$ python -q
>>> import numpy as np
>>> np.set_printoptions(precision=3, suppress=True, linewidth=160, sign=" ")
>>> mat = np.loadtxt("m.csv", delimiter=",")
>>> mat
array([[-0.551, -0.762, -0.34 ],
       [ 0.11 , -0.471,  0.875],
       [-0.827,  0.445,  0.344]])
>>> vec = np.array([-2, 0, 2])
>>> np.linalg.inv(mat)
array([[-0.551,  0.11 , -0.827],
       [-0.762, -0.471,  0.445],
       [-0.34 ,  0.875,  0.344]])
>>> np.linalg.norm(mat, axis=0)
array([ 1.,  1.,  1.])
>>> np.round(mat @ mat.T, 3) + 0
array([[ 1.,  0.,  0.],
       [ 0.,  1.,  0.],
       [ 0.,  0.,  1.]])
>>> np.linalg.pinv(mat)
array([[-0.551,  0.11 , -0.827],
       [-0.762, -0.471,  0.445],
       [-0.34 ,  0.875,  0.344]])
>>> M = np.load("x.npy")
>>> M
array([[-0.953, -0.222,  0.207],
       [-0.06 , -0.532, -0.844],
       [ 0.298, -0.817,  0.494]])
>>> M2 = np.array([[2, 1, 2], [1, 0, 2]])
>>> W2 = np.kron(M2, M)
>>> W2.shape
(6, 9)
>>> round(float(np.linalg.norm(W2, 2)), 3), round(float(np.linalg.norm(M2, 2) * np.linalg.norm(M, 2)), 3)
(3.65, 3.65)
>>> vec = np.array([1, -3, 0])
>>> rhs = M @ vec
>>> b, lr = np.zeros(3), 1 / np.linalg.norm(M, 2) ** 2
>>> for i in range(20):
...     b -= lr * M.T @ (M @ b - rhs)
...     if i % 5 == 0: print(i, round(np.linalg.norm(M @ b - rhs), 3))
... 
0 0.0
5 0.0
10 0.0
15 0.0
>>> b.round(3) + 0
array([ 1., -3.,  0.])
>>> blk = np.stack([M, 3 * M, M[::-1]])
>>> np.linalg.norm(blk, axis=(1, 2))
array([ 1.732,  5.196,  1.732])
>>> np.linalg.matrix_rank(blk)
array([ 3,  3,  3])
>>> blk.sum(axis=0)
array([[-3.513, -1.705,  1.322],
       [-0.298, -2.661, -4.222],
       [ 0.238, -3.49 ,  2.183]])
>>> np.linalg.det(blk)
array([ 1., 27., -1.])
>>> K = np.load("block6.npy")
>>> K
array([[-2,  0, -1,  0],
       [-2, -1,  0,  2],
       [-8, -3, -1,  6]])
>>> # rows and columns are dependent
>>> th = np.radians(30)
>>> r_ = np.eye(4)
>>> r_[1, 1] = r_[0, 0] = np.cos(th)
>>> r_[1, 0], r_[0, 1] = -np.sin(th), np.sin(th)
>>> r_
array([[ 0.866,  0.5  ,  0.   ,  0.   ],
       [-0.5  ,  0.866,  0.   ,  0.   ],
       [ 0.   ,  0.   ,  1.   ,  0.   ],
       [ 0.   ,  0.   ,  0.   ,  1.   ]])
>>> M2 = K @ r_.T
>>> np.round(np.linalg.svd(K, compute_uv=False), 3) + 0, np.round(np.linalg.svd(M2, compute_uv=False), 3) + 0
(array([ 11.017,   1.621,   0.   ]), array([ 11.017,   1.621,   0.   ]))
>>> X = np.loadtxt("w.csv", delimiter=",")
>>> X
array([[ 0.   , -0.296, -2.895, -4.066],
       [ 1.734, -2.975,  3.052, -1.957],
       [-2.601, -3.817, -1.417,  1.286],
       [-3.902,  1.223,  2.301, -1.727]])
>>> G = X.T @ X
>>> np.linalg.svd(X, compute_uv=False) ** 2
array([ 25.,  25.,  25.,  25.])
>>> (X @ X.T).shape
(4, 4)
>>> G.round(3) + 0
array([[ 25.,   0.,   0.,   0.],
       [  0.,  25.,   0.,   0.],
       [  0.,   0.,  25.,   0.],
       [  0.,   0.,   0.,  25.]])
>>> r0, g = X[2], X[1]
>>> np.round(r0 @ g, 3)
np.float64(-0.0)
>>> p = (r0 @ g) / (r0 @ r0) * r0
>>> round((g - p) @ r0, 3)
np.float64(-0.0)
>>> round(np.linalg.norm(r0 + g) ** 2 + np.linalg.norm(r0 - g) ** 2, 3)
np.float64(100.0)
>>> g - p
array([ 1.734, -2.975,  3.052, -1.957])
>>> Q, evecs = np.linalg.qr(X[:, :1])[0], np.linalg.qr(X[:, 1:])[0]
>>> s = np.linalg.svd(Q.T @ evecs, compute_uv=False)
>>> np.degrees(np.arccos(s.clip(0, 1)))
array([ 90.])
>>> s.round(3) + 0
array([ 0.])
>>> round(np.linalg.norm(Q @ Q.T - evecs @ evecs.T, 2), 3)
np.float64(1.0)
>>> feats = np.array([[-2, 0, 0], [0, 0, -2], [0, -1, 0]])
>>> round(float(np.linalg.det(2 * feats)), 3), round(float(np.linalg.det(feats)), 3)
(32.0, 4.0)
>>> np.kron(np.eye(2, dtype=int), feats)
array([[-2,  0,  0,  0,  0,  0],
       [ 0,  0, -2,  0,  0,  0],
       [ 0, -1,  0,  0,  0,  0],
       [ 0,  0,  0, -2,  0,  0],
       [ 0,  0,  0,  0,  0, -2],
       [ 0,  0,  0,  0, -1,  0]])
>>> np.einsum("ij,ji->", feats, feats)
np.int64(8)
>>> round(np.linalg.det(feats.T), 3)
np.float64(4.0)
>>> Q = feats.astype(float).copy()
>>> for j in range(3):
...     Q[:, j] -= Q[:, :j] @ (Q[:, :j].T @ Q[:, j])
...     Q[:, j] /= np.linalg.norm(Q[:, j])
... 
>>> Q
array([[-1.,  0.,  0.],
       [ 0.,  0., -1.],
       [ 0., -1.,  0.]])
>>> Q.T @ feats
array([[ 2.,  0.,  0.],
       [ 0.,  1.,  0.],
       [ 0.,  0.,  2.]])
>>> W0 = np.loadtxt("run13.csv", delimiter=",")
>>> W0
array([[ 0.716,  0.397, -0.291],
       [-0.462, -0.139,  0.327],
       [-0.862, -0.604,  0.254],
       [ 0.05 ,  0.508,  0.753],
       [ 0.197, -0.139, -0.462],
       [-0.947, -0.721,  0.438],
       [-0.664, -0.508, -0.08 ],
       [ 0.716,  0.508, -0.04 ],
       [-0.537, -0.508, -0.31 ],
       [-0.691, -0.273,  0.462],
       [-0.762, -0.604, -0.1  ],
       [-0.996, -0.98 , -0.47 ],
       [ 0.762,  0.139, -0.735],
       [ 0.501,  0.336, -0.01 ],
       [-0.834, -0.808, -0.565],
       [ 0.291,  0.07 , -0.226],
       [ 0.38 ,  0.07 , -0.336],
       [-0.501, -0.397, -0.119],
       [ 0.245, -0.07 , -0.405],
       [ 0.245, -0.273, -0.675],
       [-0.664, -0.207,  0.515]])
>>> dist = np.linalg.norm(W0[:, None] - W0[None], axis=-1)
>>> np.flatnonzero(dist[5] < dist.mean() / 2)
array([ 2,  5,  9])
>>> np.linalg.matrix_rank(dist ** 2)
np.int64(5)
>>> dist[:5, :5]
array([[ 0.   ,  1.434,  1.947,  1.243,  0.765],
       [ 1.434,  0.   ,  0.618,  0.929,  1.028],
       [ 1.947,  0.618,  0.   ,  1.522,  1.36 ],
       [ 1.243,  0.929,  1.522,  0.   ,  1.384],
       [ 0.765,  1.028,  1.36 ,  1.384,  0.   ]])
